$ python3 -q
>>> import numpy as np
>>> np.set_printoptions(suppress=True, linewidth=140)
>>> E = np.load("case5.npy")
>>> E
array([[ 1,  1, -1, -1, -1, -1,  1,  1],
       [ 1, -1,  1, -1, -1,  1, -1,  1]])
>>> def softmax(z):
...     e = np.exp(z - z.max(axis=-1, keepdims=True))
...     return e / e.sum(axis=-1, keepdims=True)
... 
>>> np.round(softmax(10 * E[0]), 3) + 0
array([0.25, 0.25, 0.  , 0.  , 0.  , 0.  , 0.25, 0.25])
>>> scores = E @ E.T / np.sqrt(8)
>>> np.round(softmax(scores)[0] @ E, 3)
array([ 1.   ,  0.888, -0.888, -1.   , -1.   , -0.888,  0.888,  1.   ])
>>> np.round(softmax(scores + np.triu(np.full(scores.shape, -np.inf), 1)), 3)
array([[1.   , 0.   ],
       [0.056, 0.944]])
>>> np.round(softmax(scores), 3)
array([[0.944, 0.056],
       [0.056, 0.944]])
>>> softmax(scores).round(6).argmax(axis=1)
array([0, 1])
>>> G = E.T @ E
>>> np.linalg.matrix_rank(G)
np.int64(2)
>>> np.round(np.linalg.svd(E, compute_uv=False) ** 2, 3)
array([8., 8.])
>>> G
array([[ 2,  0,  0, -2, -2,  0,  0,  2],
       [ 0,  2, -2,  0,  0, -2,  2,  0],
       [ 0, -2,  2,  0,  0,  2, -2,  0],
       [-2,  0,  0,  2,  2,  0,  0, -2],
       [-2,  0,  0,  2,  2,  0,  0, -2],
       [ 0, -2,  2,  0,  0,  2, -2,  0],
       [ 0,  2, -2,  0,  0, -2,  2,  0],
       [ 2,  0,  0, -2, -2,  0,  0,  2]])
>>> m1 = np.array([[12.0, -14.0, 6.0, 1.0],
...     [14.0, -23.0, 12.0, 2.0],
...     [14.0, -28.0, 16.0, 3.0],
...     [14.0, -28.0, 12.0, 7.0]])
>>> np.linalg.cond(m1) > 100
np.True_
>>> np.argsort(-np.linalg.norm(m1, axis=0).round(6), kind="stable")[:3]
array([1, 0, 2])
>>> [round(float(x), 3) for x in np.linalg.svd(m1, compute_uv=False)[:3]]
[60.212, 5.066, 4.103]
>>> np.round(np.linalg.norm(m1, 2) / np.linalg.norm(m1), 3)
np.float64(0.994)
>>> np.linalg.matrix_rank(m1, rtol=0.1)
np.int64(1)
>>> arr = np.loadtxt("block16.csv", delimiter=",")
>>> arr
array([[ 1.763, -0.376,  0.225, -0.242,  1.731],
       [-0.928,  0.245,  0.989, -0.574,  0.806],
       [-1.438, -0.95 , -0.582,  0.009, -0.576],
       [ 0.658, -1.057,  0.625,  0.39 ,  0.086],
       [ 0.145, -0.173, -0.916,  1.132, -0.024]])
>>> np.kron(np.eye(2, dtype=int), arr)
array([[ 1.763, -0.376,  0.225, -0.242,  1.731,  0.   , -0.   ,  0.   , -0.   ,  0.   ],
       [-0.928,  0.245,  0.989, -0.574,  0.806, -0.   ,  0.   ,  0.   , -0.   ,  0.   ],
       [-1.438, -0.95 , -0.582,  0.009, -0.576, -0.   , -0.   , -0.   ,  0.   , -0.   ],
       [ 0.658, -1.057,  0.625,  0.39 ,  0.086,  0.   , -0.   ,  0.   ,  0.   ,  0.   ],
       [ 0.145, -0.173, -0.916,  1.132, -0.024,  0.   , -0.   , -0.   ,  0.   , -0.   ],
       [ 0.   , -0.   ,  0.   , -0.   ,  0.   ,  1.763, -0.376,  0.225, -0.242,  1.731],
       [-0.   ,  0.   ,  0.   , -0.   ,  0.   , -0.928,  0.245,  0.989, -0.574,  0.806],
       [-0.   , -0.   , -0.   ,  0.   , -0.   , -1.438, -0.95 , -0.582,  0.009, -0.576],
       [ 0.   , -0.   ,  0.   ,  0.   ,  0.   ,  0.658, -1.057,  0.625,  0.39 ,  0.086],
       [ 0.   , -0.   , -0.   ,  0.   , -0.   ,  0.145, -0.173, -0.916,  1.132, -0.024]])
>>> np.round(np.linalg.eigvals(arr).sum().real, 3)
np.float64(1.792)
>>> round(float(np.einsum("ij,ji->", arr, arr)), 3)
4.211
>>> np.round(np.poly(arr), 3)
array([ 1.   , -1.792, -0.5  , -4.175,  4.577, -6.866])
>>> rng = np.random.default_rng(3834)
>>> B = arr + rng.integers(-2, 3, (5, 4)) @ rng.integers(-2, 3, (4, 5))
>>> B.round(3)
array([[ 0.763, -8.376, -5.775,  1.758, -6.269],
       [ 2.072,  0.245, -0.011,  0.426,  1.806],
       [-2.438, -4.95 , -6.582,  2.009, -4.576],
       [-0.342, -8.057, -2.375,  1.39 , -6.914],
       [-0.855, 11.827,  6.084, -1.868, 10.976]])
>>> np.round(np.linalg.svd(B - arr, compute_uv=False), 3) + 0
array([25.651,  4.07 ,  3.528,  0.117,  0.   ])
>>> np.linalg.matrix_rank(B - arr, tol=1e-8)
np.int64(4)
>>> lab = rng.permutation(5)
>>> B = arr[:, lab] * rng.choice([-1, 1], 5)
>>> B
array([[ 0.376,  1.731, -1.763, -0.225, -0.242],
       [-0.245,  0.806,  0.928, -0.989, -0.574],
       [ 0.95 , -0.576,  1.438,  0.582,  0.009],
       [ 1.057,  0.086, -0.658, -0.625,  0.39 ],
       [ 0.173, -0.024, -0.145,  0.916,  1.132]])
>>> U, _, Vh = np.linalg.svd(arr.T @ B)
>>> lab
array([1, 4, 0, 2, 3])
>>> vec = np.array([3, 4, -2, -4, 5, -3, -4, 0])
>>> E @ np.eye(8)[5]
array([-1.,  1.])
>>> (E * vec).sum(axis=1)
array([ 7, -3])
>>> E * vec
array([[ 3,  4,  2,  4, -5,  3, -4,  0],
       [ 3, -4, -2,  4, -5, -3,  4,  0]])
>>> E @ vec
array([ 7, -3])
>>> E @ (2 * vec)
array([14, -6])
>>> np.einsum("ij,j->i", E, vec)
array([ 7, -3])
>>> E @ np.ones(8)
array([0., 0.])
>>> data = np.loadtxt("sample1.csv", delimiter=",")
>>> data
array([[-4.28,  1.4 ,  0.02, -0.72],
       [ 1.56, -0.6 , -0.48,  0.92],
       [-0.42, -0.12, -0.69,  0.26],
       [-2.43,  2.15,  3.04, -0.71]])
>>> rank = np.linalg.matrix_rank(data)
>>> rank
np.int64(3)
>>> N = np.linalg.svd(data)[2][rank:].T
>>> np.round(N @ N.T, 3)
array([[ 0.093,  0.259, -0.121, -0.052],
       [ 0.259,  0.721, -0.337, -0.144],
       [-0.121, -0.337,  0.157,  0.067],
       [-0.052, -0.144,  0.067,  0.029]])
>>> np.round(data @ N, 3) + 0
array([[0.],
       [0.],
       [0.],
       [0.]])
>>> np.round(np.linalg.det(data[::-1]), 3)
np.float64(0.0)
>>> np.kron(np.eye(2, dtype=int), data)
array([[-4.28,  1.4 ,  0.02, -0.72, -0.  ,  0.  ,  0.  , -0.  ],
       [ 1.56, -0.6 , -0.48,  0.92,  0.  , -0.  , -0.  ,  0.  ],
       [-0.42, -0.12, -0.69,  0.26, -0.  , -0.  , -0.  ,  0.  ],
       [-2.43,  2.15,  3.04, -0.71, -0.  ,  0.  ,  0.  , -0.  ],
       [-0.  ,  0.  ,  0.  , -0.  , -4.28,  1.4 ,  0.02, -0.72],
       [ 0.  , -0.  , -0.  ,  0.  ,  1.56, -0.6 , -0.48,  0.92],
       [-0.  , -0.  , -0.  ,  0.  , -0.42, -0.12, -0.69,  0.26],
       [-0.  ,  0.  ,  0.  , -0.  , -2.43,  2.15,  3.04, -0.71]])
>>> U, sigma, Vh = np.linalg.svd(data)
>>> sigma.round(3) + 0
array([6.164, 2.695, 0.647, 0.   ])
>>> np.argmax(sigma[:-1] / (sigma[1:] + 1e-6)) + 1
np.int64(3)
>>> B = U[:, :3] @ np.diag(sigma[:3]) @ Vh[:3]
>>> np.linalg.matrix_rank(data, rtol=0.05)
np.int64(3)
>>> B.round(3)
array([[-4.28,  1.4 ,  0.02, -0.72],
       [ 1.56, -0.6 , -0.48,  0.92],
       [-0.42, -0.12, -0.69,  0.26],
       [-2.43,  2.15,  3.04, -0.71]])
>>> K = np.loadtxt("dump.csv", delimiter=",")
>>> K.round(3)
array([[-0.199,  0.68 ,  0.607, -0.36 ],
       [-0.05 , -0.172, -0.365, -0.914],
       [-0.894,  0.166, -0.379,  0.169],
       [-0.398, -0.693,  0.596, -0.086]])
>>> G = K.T @ K
>>> G.round(3) + 0
array([[1., 0., 0., 0.],
       [0., 1., 0., 0.],
       [0., 0., 1., 0.],
       [0., 0., 0., 1.]])
>>> np.round(np.diag(G), 3)
array([1., 1., 1., 1.])
>>> np.linalg.matrix_rank(G)
np.int64(4)
>>> np.round(np.linalg.svd(K, compute_uv=False) ** 2, 3)
array([1., 1., 1., 1.])
>>> np.allclose(G, G.T)
True
>>> (K @ K.T).shape
(4, 4)
>>> lab = rng.permutation(4)
>>> lab
array([0, 2, 3, 1])
>>> B = K[lab][:, lab]
>>> np.round(np.trace(B), 3)
np.float64(-0.836)
>>> B.round(3)
array([[-0.199,  0.607, -0.36 ,  0.68 ],
       [-0.894, -0.379,  0.169,  0.166],
       [-0.398,  0.596, -0.086, -0.693],
       [-0.05 , -0.365, -0.914, -0.172]])
>>> np.allclose(B, K)
False
>>> vec = np.array([-2, 0, 3, 1])
>>> y = K @ vec
>>> y.round(3)
array([ 1.858, -1.909,  0.82 ,  2.497])
>>> np.round(np.linalg.solve(K, y + K[:, 1]), 3)
array([-2.,  1.,  3.,  1.])
>>> np.round(np.linalg.solve(K, -1 * y), 3) + 0
array([ 2.,  0., -3., -1.])
>>> np.round(np.linalg.solve(K, y), 3) + 0
array([-2.,  0.,  3.,  1.])
>>> np.round(K.reshape(-1, 2), 3)
array([[-0.199,  0.68 ],
       [ 0.607, -0.36 ],
       [-0.05 , -0.172],
       [-0.365, -0.914],
       [-0.894,  0.166],
       [-0.379,  0.169],
       [-0.398, -0.693],
       [ 0.596, -0.086]])
>>> np.round(K.reshape(2, -1), 3)
array([[-0.199,  0.68 ,  0.607, -0.36 , -0.05 , -0.172, -0.365, -0.914],
       [-0.894,  0.166, -0.379,  0.169, -0.398, -0.693,  0.596, -0.086]])
>>> t3 = K.reshape(4, 2, -1)
>>> np.round(np.einsum("ihd,ihd->ih", t3, t3), 3)
array([[0.503, 0.497],
       [0.032, 0.968],
       [0.828, 0.172],
       [0.638, 0.362]])
>>> np.round(t3.transpose(1, 0, 2), 3)
array([[[-0.199,  0.68 ],
        [-0.05 , -0.172],
        [-0.894,  0.166],
        [-0.398, -0.693]],

       [[ 0.607, -0.36 ],
        [-0.365, -0.914],
        [-0.379,  0.169],
        [ 0.596, -0.086]]])
>>> np.einsum("ihd,jhd->hij", t3, t3).shape
(2, 4, 4)
>>> np.round(np.swapaxes(t3, 1, 2)[3], 3)
array([[-0.398,  0.596],
       [-0.693, -0.086]])
>>> t3[:, 0].round(3)
array([[-0.199,  0.68 ],
       [-0.05 , -0.172],
       [-0.894,  0.166],
       [-0.398, -0.693]])
